$ ipython --no-banner

In [1]: import numpy as np

In [2]: np.set_printoptions(precision=3, suppress=True, linewidth=200)

In [3]: mat = np.maximum(np.array([[-7, -5, -2],
   ...:     [9, 3, 5],
   ...:     [1, -7, -6],
   ...:     [-7, 9, -6],
   ...:     [-8, 7, 7],
   ...:     [5, -7, 1],
   ...:     [-5, -7, -3],
   ...:     [-2, 6, -2],
   ...:     [3, 6, -8],
   ...:     [-7, -1, 6],
   ...:     [-3, 8, 0],
   ...:     [7, -4, 4],
   ...:     [-5, 8, 2],
   ...:     [-5, 9, 1],
   ...:     [-2, 2, 4],
   ...:     [-6, 7, -1],
   ...:     [-3, -9, 6]]) @ np.array([[1, 3, 1, 1], [0, 1, 1, 3], [1, 0, 0, 2]]) + np.array([5, 4, 4, 0]), 0)

In [4]: mat
Out[4]: 
array([[ 0,  0,  0,  0],
       [19, 34, 16, 28],
       [ 0,  0,  0,  0],
       [ 0,  0,  6,  8],
       [ 4,  0,  3, 27],
       [11, 12,  2,  0],
       [ 0,  0,  0,  0],
       [ 1,  4,  8, 12],
       [ 0, 19, 13,  5],
       [ 4,  0,  0,  2],
       [ 2,  3,  9, 21],
       [16, 21,  7,  3],
       [ 2,  0,  7, 23],
       [ 1,  0,  8, 24],
       [ 7,  0,  4, 12],
       [ 0,  0,  5, 13],
       [ 8,  0,  0,  0]])

In [5]: Ac = (mat - mat.mean(axis=0)) / mat.std(axis=0)

In [6]: Ac.std(axis=0)
Out[6]: array([1., 1., 1., 1.])

In [7]: np.argwhere(np.abs(Ac) > 2)
Out[7]: 
array([[ 1,  0],
       [ 1,  1],
       [ 1,  2],
       [11,  0]])

In [8]: beta = np.linalg.lstsq(np.delete(Ac, 0, axis=1), Ac[:, 0])[0]

In [9]: np.abs(beta).argmax()
Out[9]: np.int64(0)

In [10]: beta
Out[10]: array([ 1.33 , -0.935,  0.499])

In [11]: rng = np.random.default_rng(60616)

In [12]: J = np.array([[2, 3, 3, 1, 1], [2, 2, 1, 3, 2], [0, 1, 0, 1, 0]]) * (rng.random((3, 5)) < 0.3)

In [13]: J
Out[13]: 
array([[2, 0, 0, 0, 0],
       [0, 0, 0, 0, 0],
       [0, 0, 0, 0, 0]])

In [14]: # row 2 repeats row 1

In [15]: f = np.array([0, 2, 0])

In [16]: np.correlate(J[1], J[2], "full")
Out[16]: array([0, 0, 0, 0, 0, 0, 0, 0, 0])

In [17]: np.array([np.convolve(row, f, "same") for row in J])
Out[17]: 
array([[4, 0, 0, 0, 0],
       [0, 0, 0, 0, 0],
       [0, 0, 0, 0, 0]])

In [18]: np.polyval(f, J[1])
Out[18]: array([0, 0, 0, 0, 0])

In [19]: Uu, sigma, Vt = np.linalg.svd(J)

In [20]: sigma
Out[20]: array([2., 0., 0.])

In [21]: B = Uu[:, :1] @ np.diag(sigma[:1]) @ Vt[:1]

In [22]: np.round(np.linalg.norm(J - B, 2), 3), sigma[1]
Out[22]: (np.float64(0.0), np.float64(0.0))

In [23]: np.linalg.matrix_rank(B)
Out[23]: np.int64(1)

In [24]: np.linalg.matrix_rank(J, rtol=0.05)
Out[24]: np.int64(1)

In [25]: print(np.linalg.norm(J, axis=1).argmax())
0

In [26]: np.linalg.norm(J, axis=0)
Out[26]: array([2., 0., 0., 0., 0.])

In [27]: print(round(np.linalg.norm(J[0] - J[1]), 3))
2.0

In [28]: print(np.round(np.linalg.norm(J, "nuc"), 3))
2.0

In [29]: round(np.linalg.norm(J, 1), 3), round(np.linalg.norm(J, np.inf), 3)
Out[29]: (np.float64(2.0), np.float64(2.0))

In [30]: print(J[0] @ J[1])
0
